$ ipython --no-banner

In [1]: import numpy as np

In [2]: import numpy.linalg as la

In [3]: np.set_printoptions(suppress=True, linewidth=120)

In [4]: def tidy(a):
   ...:     return np.round(a, 2) + 0
   ...: 

In [5]: mat = np.loadtxt("run4.csv", delimiter=",")

In [6]: mat
Out[6]: 
array([[-0.9 , -1.31, -1.24,  2.22],
       [-1.54, -2.32, -0.17, -1.1 ],
       [ 1.26, -1.19, -2.34, -0.72],
       [-1.57, -1.16, -2.2 , -0.58],
       [-0.1 , -2.16,  1.69, -1.21],
       [ 2.91,  0.12,  0.23,  0.68],
       [ 1.52,  2.35,  0.48, -0.95],
       [-2.45,  0.25, -0.84,  1.49],
       [-1.64, -1.16,  0.26, -2.21],
       [-1.73, -0.06, -2.  , -1.41],
       [-0.78, -0.3 , -2.75, -0.87],
       [ 1.95, -0.09, -2.22, -0.53],
       [ 0.48, -0.09, -2.95,  0.19],
       [ 1.35, -1.97,  1.37,  1.2 ],
       [ 0.34, -1.62,  0.05, -2.5 ],
       [-2.44,  1.67, -0.38,  0.36],
       [-2.59, -0.27,  0.05, -1.49],
       [ 0.  , -1.97, -1.8 ,  1.37],
       [ 0.09, -1.9 , -1.97,  1.22],
       [ 1.74,  2.22, -0.46, -0.91],
       [-1.85,  0.75,  0.93, -2.04],
       [ 1.14, -0.03, -2.45, -1.31],
       [ 0.14,  1.09, -2.52,  1.2 ],
       [ 0.71,  0.74, -0.88, -2.68],
       [-1.25,  2.11,  1.73,  0.02],
       [-0.15, -1.19, -2.37,  1.4 ]])

In [7]: cen = (mat - mat.mean(axis=0)) / mat.std(axis=0)

In [8]: np.argwhere(np.abs(cen) > 2)
Out[8]: array([[5, 0]])

In [9]: tidy(cen.std(axis=0))
Out[9]: array([1., 1., 1., 1.])

In [10]: coef = la.lstsq(np.delete(cen, 3, axis=1), cen[:, 3])[0]

In [11]: np.abs(coef).argmax()
Out[11]: np.int64(2)
